$ ipython --no-banner

In [1]: import numpy as np

In [2]: np.set_printoptions(precision=3, suppress=True, linewidth=200)

In [3]: def tidy(a):
   ...:     return np.round(a, 3) + 0
   ...: 

In [4]: A2 = np.array([[5, 5], [1, 4], [2, 2]])

In [5]: C = np.array([[-1, 3, 0, 2], [-3, -3, 2, -3]])

In [6]: rng = np.random.default_rng(63)

In [7]: data = A2 @ C + 0.1 * rng.normal(size=(3, 4))

In [8]: print(tidy(data))
[[-19.929   0.232   9.834  -5.009]
 [-12.877  -8.893   8.141  -9.98 ]
 [ -7.879   0.241   4.094  -1.867]]

In [9]: def softmax(z):
   ...:     e = np.exp(z - z.max(axis=-1, keepdims=True))
   ...:     return e / e.sum(axis=-1, keepdims=True)
   ...: 

In [10]: tidy(softmax(10 * data[2]))
Out[10]: array([0., 0., 1., 0.])

In [11]: scores = data @ data.T / np.sqrt(4)

In [12]: tidy(softmax(scores)[2] @ data)
Out[12]: array([-19.929,   0.232,   9.834,  -5.009])

In [13]: left, sv, Vt = np.linalg.svd(data, full_matrices=False)

In [14]: tidy(sv)
Out[14]: array([30.498,  9.053,  0.196])

In [15]: tidy(np.cumsum(sv ** 2) / np.sum(sv ** 2))
Out[15]: array([0.919, 1.   , 1.   ])

In [16]: tidy(left.T @ data @ Vt.T)
Out[16]: 
array([[30.498,  0.   ,  0.   ],
       [ 0.   ,  9.053,  0.   ],
       [ 0.   ,  0.   ,  0.196]])

In [17]: tidy(sv / sv[0])
Out[17]: array([1.   , 0.297, 0.006])

In [18]: r0 = np.array([3, -2, 2])

In [19]: tidy(np.polyval(r0, data[2]))
Out[19]: array([203.985,   1.692,  44.088,  16.188])

In [20]: tidy(np.convolve(data[2], r0))
Out[20]: array([-23.636,  16.481,  -3.959, -13.305,  11.921,  -3.733])

In [21]: tidy(np.correlate(data[2], data[0], "full"))
Out[21]: array([ 39.463, -78.688, -19.963, 206.679, -22.213, -82.016,  37.202])

In [22]: A2 = data / np.sqrt((data ** 2).mean(axis=1, keepdims=True))

In [23]: tidy(A2[2])
Out[23]: array([-1.736,  0.053,  0.902, -0.411])

In [24]: tidy(data - data.mean(axis=1, keepdims=True))
Out[24]: 
array([[-16.211,   3.95 ,  13.552,  -1.291],
       [ -6.975,  -2.991,  14.043,  -4.077],
       [ -6.526,   1.594,   5.446,  -0.514]])

In [25]: np.linalg.matrix_rank(A2) == np.linalg.matrix_rank(data)
Out[25]: np.True_

In [26]: W0 = np.loadtxt("test14.csv", delimiter=",")

In [27]: W0
Out[27]: 
array([[-3.975, -1.3  , -0.3  ],
       [ 1.502,  0.5  , -0.1  ],
       [ 5.194,  1.8  , -1.6  ],
       [-3.697, -1.3  , -1.5  ],
       [-4.825, -1.7  ,  0.4  ],
       [ 1.12 ,  0.4  ,  0.7  ],
       [ 5.501,  1.9  , -0.3  ],
       [-0.667, -0.6  , -0.5  ],
       [ 1.136,  0.4  , -1.   ],
       [-1.152, -0.2  , -0.5  ],
       [-0.238,  0.   , -0.4  ],
       [ 2.414,  0.8  ,  1.4  ]])

In [28]: A2 = np.c_[W0[:, :2] @ np.array([[0, -1], [-1, -2]]), np.array([3, 1, 0, 1, 2, 1, 3, 2, 3, 1, 0, 3])]

In [29]: tidy(A2)
Out[29]: 
array([[ 1.3  ,  6.575,  3.   ],
       [-0.5  , -2.502,  1.   ],
       [-1.8  , -8.794,  0.   ],
       [ 1.3  ,  6.297,  1.   ],
       [ 1.7  ,  8.225,  2.   ],
       [-0.4  , -1.92 ,  1.   ],
       [-1.9  , -9.301,  3.   ],
       [ 0.6  ,  1.867,  2.   ],
       [-0.4  , -1.936,  3.   ],
       [ 0.2  ,  1.552,  1.   ],
       [ 0.   ,  0.238,  0.   ],
       [-0.8  , -4.014,  3.   ]])

In [30]: np.linalg.matrix_rank(A2)
Out[30]: np.int64(3)

In [31]: tidy(np.linalg.norm(A2 - W0 @ np.linalg.lstsq(W0, A2)[0], axis=0))
Out[31]: array([0.   , 0.   , 6.795])

In [32]: feats = np.load("layer15.npy")

In [33]: tidy(feats)
Out[33]: 
array([[ 0.895,  0.316, -0.316],
       [ 0.316,  0.053,  0.947],
       [-0.316,  0.947,  0.053]])

In [34]: q, r_ = np.linalg.qr(feats)

In [35]: print(tidy(r_))
[[-1.  0.  0.]
 [ 0. -1.  0.]
 [ 0.  0. -1.]]

In [36]: print(np.allclose(r_.T @ r_, feats.T @ feats))
True

In [37]: tidy(q.T @ q)
Out[37]: 
array([[1., 0., 0.],
       [0., 1., 0.],
       [0., 0., 1.]])

In [38]: abs(r_[0, 0]), tidy(np.linalg.norm(feats[:, 0]))
Out[38]: (np.float64(1.0), np.float64(1.0))

In [39]: tidy(np.abs(np.diag(r_)))
Out[39]: array([1., 1., 1.])

In [40]: tidy(q @ r_)
Out[40]: 
array([[ 0.895,  0.316, -0.316],
       [ 0.316,  0.053,  0.947],
       [-0.316,  0.947,  0.053]])

In [41]: q.shape, r_.shape
Out[41]: ((3, 3), (3, 3))
